In [1]: import numpy as np

In [2]: from numpy import linalg as LA

In [3]: np.set_printoptions(suppress=True, linewidth=140)

In [4]: M2 = np.array([[-3, 2, 3, 2, -2],
   ...:     [2, -2, -1, 1, 0],
   ...:     [3, 0, -1, -2, -1],
   ...:     [-1, -3, 3, -3, 0],
   ...:     [-1, 0, 0, -2, 1]])

In [5]: J = np.tril(M2)

In [6]: J
Out[6]: 
array([[-3,  0,  0,  0,  0],
       [ 2, -2,  0,  0,  0],
       [ 3,  0, -1,  0,  0],
       [-1, -3,  3, -3,  0],
       [-1,  0,  0, -2,  1]])

In [7]: Q = J.astype(float).copy()

In [8]: for j in range(5):
   ...:     Q[:, j] -= Q[:, :j] @ (Q[:, :j].T @ Q[:, j])
   ...:     Q[:, j] /= LA.norm(Q[:, j])
   ...: 

In [9]: Q.round(1) + 0
Out[9]: 
array([[-0.6,  0. , -0.6,  0.1, -0.5],
       [ 0.4, -0.5, -0.6,  0.2,  0.3],
       [ 0.6,  0. , -0.1, -0.4, -0.7],
       [-0.2, -0.8,  0.4, -0.1, -0.2],
       [-0.2,  0. , -0.2, -0.9,  0.3]])

In [10]: np.round(Q.T @ Q, 1) + 0
Out[10]: 
array([[1., 0., 0., 0., 0.],
       [0., 1., 0., 0., 0.],
       [0., 0., 1., 0., 0.],
       [0., 0., 0., 1., 0.],
       [0., 0., 0., 0., 1.]])

In [11]: def softmax(z):
    ...:     e = np.exp(z - z.max(axis=-1, keepdims=True))
    ...:     return e / e.sum(axis=-1, keepdims=True)
    ...: 

In [12]: np.round(softmax(10 * Q[0]), 1) + 0
Out[12]: array([0. , 0.2, 0. , 0.8, 0. ])

In [13]: np.round(softmax(Q[0] + -1), 1)
Out[13]: array([0.1, 0.3, 0.1, 0.3, 0.2])

In [14]: att = Q @ Q.T / np.sqrt(5)

In [15]: np.round(softmax(att + np.triu(np.full(att.shape, -np.inf), 1)), 1)
Out[15]: 
array([[1. , 0. , 0. , 0. , 0. ],
       [0.4, 0.6, 0. , 0. , 0. ],
       [0.3, 0.3, 0.4, 0. , 0. ],
       [0.2, 0.2, 0.2, 0.3, 0. ],
       [0.2, 0.2, 0.2, 0.2, 0.3]])

In [16]: np.round(softmax(att)[0] @ Q, 1)
Out[16]: array([-0.1, -0.3, -0.3, -0.2, -0.2])

In [17]: w, vecs = LA.eig(J)

In [18]: np.round(np.sort(LA.eigvals(J.T)), 1)
Out[18]: array([-3., -3., -2., -1.,  1.])

In [19]: np.round(np.sort(LA.eigvals(LA.inv(J))), 1)
Out[19]: array([-1. , -0.5, -0.3, -0.3,  1. ])

In [20]: np.prod(w)
Out[20]: np.float64(18.0)

In [21]: w
Out[21]: array([ 1., -3., -2., -1., -3.])

In [22]: J @ vecs[:, 0] - w[0] * vecs[:, 0]
Out[22]: array([0., 0., 0., 0., 0.])
